% ipython --no-banner

In [1]: import numpy as np

In [2]: from numpy import linalg as LA

In [3]: np.set_printoptions(precision=2, suppress=True, linewidth=120)

In [4]: W0 = np.array([[0, -3, 0], [0, 0, -5], [-2, 0, 0]])

In [5]: W0
Out[5]: 
array([[ 0, -3,  0],
       [ 0,  0, -5],
       [-2,  0,  0]])

In [6]: P = np.triu(np.array([[2, -3, -1], [-2, 1, -3], [-3, -1, 0]]), 1) + np.eye(3)

In [7]: A2 = P @ W0 @ LA.inv(P)

In [8]: np.round(np.poly(A2), 2) + 0
Out[8]: array([ 1.,  0.,  0., 30.])

In [9]: LA.matrix_rank(A2)
Out[9]: np.int64(3)

In [10]: np.trace(A2), np.trace(W0)
Out[10]: (np.float64(0.0), np.int64(0))

In [11]: vec = np.array([0, 1, 2])

In [12]: target = W0 @ vec

In [13]: c, lr = np.zeros(3), 1 / LA.norm(W0, 2) ** 2

In [14]: for i in range(8):
    ...:     c -= lr * W0.T @ (W0 @ c - target)
    ...:     if i % 2 == 0: print(i, round(LA.norm(W0 @ c - target), 2))
    ...: 
0 1.92
2 0.79
4 0.32
6 0.13

In [15]: round(LA.cond(W0), 2)
Out[15]: np.float64(2.5)

In [16]: F = np.loadtxt("data.csv", delimiter=",")

In [17]: F
Out[17]: 
array([[  6.05,   2.79,  -0.14],
       [ -4.25,  17.47,   2.13],
       [-11.07,  -1.54,  13.71],
       [ 10.37,   0.57,  13.91]])

In [18]: P = F @ LA.solve(F.T @ F, F.T)

In [19]: np.round(LA.eigvalsh(P), 2) + 0
Out[19]: array([0., 1., 1., 1.])

In [20]: np.allclose(P @ P, P)
Out[20]: True

In [21]: LA.matrix_rank(np.eye(4) - P)
Out[21]: np.int64(1)

In [22]: np.diag(P)
Out[22]: array([0.17, 0.99, 0.91, 0.93])

In [23]: P @ F[:, 0]
Out[23]: array([  6.05,  -4.25, -11.07,  10.37])

In [24]: A2 = np.c_[F[:, :2] @ np.array([[2, 1], [3, 3]]), np.array([2, -1, 1, 4])]

In [25]: A2
Out[25]: 
array([[ 20.47,  14.42,   2.  ],
       [ 43.91,  48.16,  -1.  ],
       [-26.76, -15.69,   1.  ],
       [ 22.45,  12.08,   4.  ]])

In [26]: LA.matrix_rank(A2)
Out[26]: np.int64(3)

In [27]: LA.matrix_rank(np.c_[F, A2])
Out[27]: np.int64(4)

In [28]: np.round(LA.lstsq(F, A2[:, 0])[0], 2) + 0
Out[28]: array([2., 3., 0.])

In [29]: A = np.array([[0, 2, 0, 2], [0, 0, 3, 2], [0, 0, 0, 0], [0, 0, 0, 0]])

In [30]: A
Out[30]: 
array([[0, 2, 0, 2],
       [0, 0, 3, 2],
       [0, 0, 0, 0],
       [0, 0, 0, 0]])

In [31]: LA.matrix_rank(A, rtol=0.1)
Out[31]: np.int64(2)

In [32]: np.argsort(-LA.norm(A, axis=0).round(6), kind="stable")[:3]
Out[32]: array([2, 3, 1])

In [33]: round(float(LA.norm(A, 2) / LA.norm(A)), 2)
Out[33]: 0.85

In [34]: LA.cond(A) > 100
Out[34]: np.True_

In [35]: np.sort(np.abs(LA.eigvals(A)))
Out[35]: array([0., 0., 0., 0.])

In [36]: A @ A
Out[36]: 
array([[0, 0, 6, 4],
       [0, 0, 0, 0],
       [0, 0, 0, 0],
       [0, 0, 0, 0]])

In [37]: np.allclose(A, A.T)
Out[37]: False

In [38]: (A - A.T) / 2
Out[38]: 
array([[ 0. ,  1. ,  0. ,  1. ],
       [-1. ,  0. ,  1.5,  1. ],
       [ 0. , -1.5,  0. ,  0. ],
       [-1. , -1. ,  0. ,  0. ]])

In [39]: np.allclose(A[:-1].T @ LA.lstsq(A[:-1].T, A[-1])[0], A[-1])
Out[39]: True

In [40]: LA.lstsq(A[:-1].T, A[-1])[2]
Out[40]: np.int32(2)

In [41]: np.einsum("ii->", A)
Out[41]: np.int64(0)

In [42]: LA.eigvals(A)
Out[42]: array([0., 0., 0., 0.])

In [43]: np.round(LA.eigvals(A).sum().real, 2)
Out[43]: np.float64(0.0)

In [44]: np.einsum("ij,ji->", A, A)
Out[44]: np.int64(0)

In [45]: round(LA.det(2 * A), 2), round(float(LA.det(A)), 2)
Out[45]: (np.float64(0.0), 0.0)

In [46]: round(float(LA.det(A.T)), 2)
Out[46]: 0.0

In [47]: np.poly(A)
Out[47]: array([1., 0., 0., 0., 0.])

In [48]: U, sv, Vt = LA.svd(A)

In [49]: V = Vt[:(sv > 1e-8).sum()]

In [50]: rng = np.random.default_rng(54841)

In [51]: vec = A[1] + 2 * A[3] + rng.integers(2) * np.eye(4)[2]

In [52]: vec
Out[52]: array([0., 0., 4., 2.])

In [53]: LA.matrix_rank(np.vstack([A, vec]))
Out[53]: np.int64(3)

In [54]: V.T @ V
Out[54]: 
array([[ 0.  ,  0.  ,  0.  ,  0.  ],
       [ 0.  ,  0.59, -0.27,  0.41],
       [ 0.  , -0.27,  0.82,  0.27],
       [ 0.  ,  0.41,  0.27,  0.59]])

In [55]: np.diag(V.T @ V)
Out[55]: array([0.  , 0.59, 0.82, 0.59])

In [56]: np.round(LA.norm(vec - V.T @ V @ vec), 2)
Out[56]: np.float64(0.43)

In [57]: W2 = 5 * np.array([[0.4, -1.0, 1.5], [0.6, 0.3, 0.1], [-0.7, 0.4, -1.8]])

In [58]: z = rng.integers(0, 3, 10)

In [59]: mat = W2[z] + rng.normal(size=(10, 3))

In [60]: mat
Out[60]: 
array([[ 3.53,  0.54, -0.26],
       [ 1.62,  2.62, -0.52],
       [ 2.8 , -4.42,  7.41],
       [ 2.23,  2.63, -0.43],
       [ 2.95, -5.49,  6.49],
       [-0.29, -3.93,  7.73],
       [ 0.76,  1.99, -0.15],
       [ 1.26,  1.92,  0.49],
       [ 1.11, -4.74,  7.77],
       [ 3.45,  0.98,  0.18]])

In [61]: A2 = np.c_[mat[:, :1] @ np.array([[0]]), np.array([0, 1, 0, 1, 2, 0, 1, 0, 0, 0])]

In [62]: A2
Out[62]: 
array([[0., 0.],
       [0., 1.],
       [0., 0.],
       [0., 1.],
       [0., 2.],
       [0., 0.],
       [0., 1.],
       [0., 0.],
       [0., 0.],
       [0., 0.]])

In [63]: LA.lstsq(mat, A2[:, 0])[0]
Out[63]: array([0., 0., 0.])

In [64]: W2 = np.array([[3, -3, -1], [0, 3, -3]])

In [65]: feats = rng.normal(size=(23, 2)) @ W2 + np.array([5, 4, 5])

In [66]: feats
Out[66]: 
array([[-0.52, 13.88,  2.48],
       [ 3.69,  6.48,  4.26],
       [ 6.89,  1.51,  4.98],
       [ 7.48,  9.9 , -4.22],
       [ 5.05,  0.44,  8.49],
       [ 4.22,  3.75,  6.29],
       [ 5.14,  9.59, -0.78],
       [ 7.66,  1.93,  3.51],
       [ 5.33,  4.34,  4.21],
       [ 3.85,  2.91,  7.62],
       [ 5.48, -3.28, 11.64],
       [ 6.58,  3.42,  3.47],
       [ 6.64, -0.88,  7.7 ],
       [10.53, -2.48,  4.11],
       [ 6.34, -3.22, 10.43],
       [ 4.15,  3.17,  6.97],
       [ 3.66,  5.67,  5.11],
       [ 5.42,  3.63,  4.82],
       [ 9.59, -1.04,  3.91],
       [ 2.32,  7.65,  4.93],
       [ 7.58,  4.58,  0.98],
       [ 5.81,  1.  ,  6.92],
       [ 7.52,  0.47,  5.18]])

In [67]: Xc = (feats - feats.mean(axis=0)) / feats.std(axis=0)

In [68]: Xc.std(axis=0)
Out[68]: array([1., 1., 1.])

In [69]: c = LA.lstsq(np.delete(Xc, 0, axis=1), Xc[:, 0])[0]

In [70]: np.abs(c).argmax()
Out[70]: np.int64(0)
